% python3 -q
>>> import numpy as np
>>> import numpy.linalg as la
>>> np.set_printoptions(precision=3, suppress=True, linewidth=120)
>>> cent = np.array([[1, 1, 1, 0, 2, 1, 1, 3], [2, 2, 1, 2, 1, 0, 1, 0]])
>>> W0 = np.repeat(cent, 24 // 2, axis=0)
>>> rng = np.random.default_rng(583336)
>>> W0 = W0 + 0.1 * rng.normal(size=W0.shape)
>>> W0
array([[ 0.907,  1.022,  1.014,  0.034,  2.149,  0.923,  0.959,  3.047],
       [ 1.005,  0.911,  1.065,  0.01 ,  1.973,  1.015,  1.065,  2.944],
       [ 0.882,  1.002,  0.86 ,  0.065,  1.856,  1.005,  0.918,  2.98 ],
       [ 0.871,  1.044,  0.781,  0.086,  1.968,  1.058,  1.101,  3.045],
       [ 0.911,  0.934,  0.922,  0.006,  2.051,  1.143,  1.078,  2.973],
       [ 1.151,  1.023,  1.057, -0.101,  1.907,  1.114,  1.105,  2.879],
       [ 0.934,  1.058,  1.144,  0.026,  2.155,  1.029,  0.788,  3.15 ],
       [ 1.114,  0.972,  1.035,  0.214,  1.984,  1.005,  1.01 ,  2.85 ],
       [ 0.933,  0.933,  1.051, -0.097,  2.006,  1.057,  0.958,  3.042],
       [ 1.12 ,  0.822,  0.961,  0.2  ,  1.923,  0.92 ,  1.025,  3.089],
       [ 1.279,  0.857,  0.866, -0.146,  1.901,  0.933,  1.009,  3.06 ],
       [ 0.916,  1.059,  0.99 ,  0.093,  1.872,  1.008,  1.053,  2.963],
       [ 2.021,  2.081,  0.919,  2.014,  1.15 ,  0.092,  0.98 , -0.069],
       [ 1.891,  2.139,  1.091,  1.849,  0.884,  0.165,  0.915, -0.123],
       [ 1.997,  2.193,  1.155,  2.035,  0.926,  0.029,  1.059, -0.067],
       [ 1.818,  1.889,  1.113,  2.015,  1.126,  0.064,  1.069,  0.207],
       [ 2.029,  2.116,  1.089,  1.95 ,  1.115,  0.204,  1.107, -0.007],
       [ 1.966,  1.957,  1.106,  1.823,  0.905, -0.019,  1.02 , -0.019],
       [ 1.963,  2.074,  1.143,  1.957,  0.963, -0.18 ,  0.976,  0.017],
       [ 2.176,  2.051,  0.927,  1.982,  0.952,  0.017,  1.087, -0.016],
       [ 1.948,  1.987,  0.919,  2.04 ,  0.828, -0.004,  0.955,  0.005],
       [ 2.041,  1.911,  1.064,  2.002,  0.91 , -0.113,  0.89 ,  0.011],
       [ 1.968,  1.943,  0.943,  2.152,  0.966,  0.098,  1.005, -0.077],
       [ 1.993,  2.152,  1.003,  2.151,  0.968,  0.002,  1.079,  0.011]])
>>> U, s, vt = la.svd(W0)
>>> s
array([17.194, 10.053,  0.588,  0.541,  0.513,  0.36 ,  0.332,  0.259])
>>> other = U[:, :2] @ np.diag(s[:2]) @ vt[:2]
>>> round(la.norm(W0 - other, 2), 3), round(float(s[2]), 3)
(np.float64(0.588), 0.588)
>>> J = np.loadtxt("mat.csv", delimiter=",")
>>> J.round(3) + 0
array([[ 0.   , -0.002, -0.124,  1.953,  0.013, -0.718],
       [-0.001,  0.   , -0.011, -2.196, -0.023, -0.37 ],
       [-0.006,  0.   ,  0.128,  7.006,  0.023, -0.468],
       [ 0.001,  0.   ,  0.026,  3.294, -0.025, -0.858],
       [ 0.001,  0.   , -0.199,  0.029,  0.003,  0.226],
       [ 0.001,  0.   , -0.075,  4.488, -0.034,  0.127],
       [ 0.002,  0.001, -0.025,  4.735, -0.015,  0.076],
       [-0.003, -0.001,  0.048, -4.68 ,  0.   ,  0.489],
       [-0.005,  0.001, -0.008,  4.653, -0.028,  0.976],
       [-0.002, -0.001,  0.157,  3.376, -0.045,  0.364],
       [-0.005, -0.001, -0.228,  1.275,  0.023, -0.421],
       [-0.006, -0.001, -0.007,  2.877, -0.002, -0.052],
       [ 0.001,  0.   ,  0.139, -1.495, -0.032,  0.702],
       [ 0.   , -0.001,  0.049,  1.16 , -0.018, -0.901],
       [-0.004,  0.   ,  0.016, -2.666, -0.017, -1.255],
       [-0.004, -0.001, -0.204,  0.238,  0.034,  0.555],
       [-0.007,  0.001, -0.103, -1.101, -0.019, -0.318],
       [-0.007, -0.001,  0.002,  2.505,  0.02 , -0.235],
       [ 0.   ,  0.001, -0.131, -0.829, -0.037, -0.02 ],
       [ 0.004,  0.001, -0.037, -4.164,  0.016,  0.578],
       [-0.006,  0.   ,  0.08 ,  4.343,  0.013,  0.305],
       [-0.004,  0.   , -0.023,  4.171,  0.037, -0.469],
       [-0.002,  0.   , -0.103, -2.214,  0.021, -0.345],
       [-0.002, -0.003,  0.222,  0.652, -0.035,  0.06 ],
       [-0.001,  0.001,  0.019, -2.718, -0.024, -0.042],
       [ 0.006,  0.   , -0.016, -6.02 ,  0.02 , -0.265],
       [ 0.006,  0.   ,  0.03 , -1.124,  0.   , -0.624],
       [ 0.003, -0.001,  0.173, -1.926, -0.006,  0.353],
       [ 0.003,  0.002,  0.097,  0.75 ,  0.   , -0.327]])
>>> # column 3 dominates
>>> dist = la.norm(J[:, None] - J[None], axis=-1)
>>> dist.mean(axis=1).argmax()
np.int64(25)
>>> (dist + 1e9 * np.eye(29)).round(6).argmin(axis=1)
array([17, 22,  6, 11, 15,  6,  5, 19, 20, 11, 13, 17, 27, 10,  1,  4, 26, 11, 16,  7,  5,  5,  1, 28, 22,  7, 16, 12,
       23])
>>> np.unravel_index(dist.round(6).argmax(), dist.shape)
(np.int64(2), np.int64(25))
>>> dist[4].round(6).argsort(kind="stable")[:4]
array([ 4, 15, 23, 18])
>>> np.flatnonzero(dist[4] < dist.mean() / 2)
array([ 4, 10, 12, 13, 15, 16, 18, 23, 26, 28])
>>> la.matrix_rank(dist ** 2)
np.int64(8)
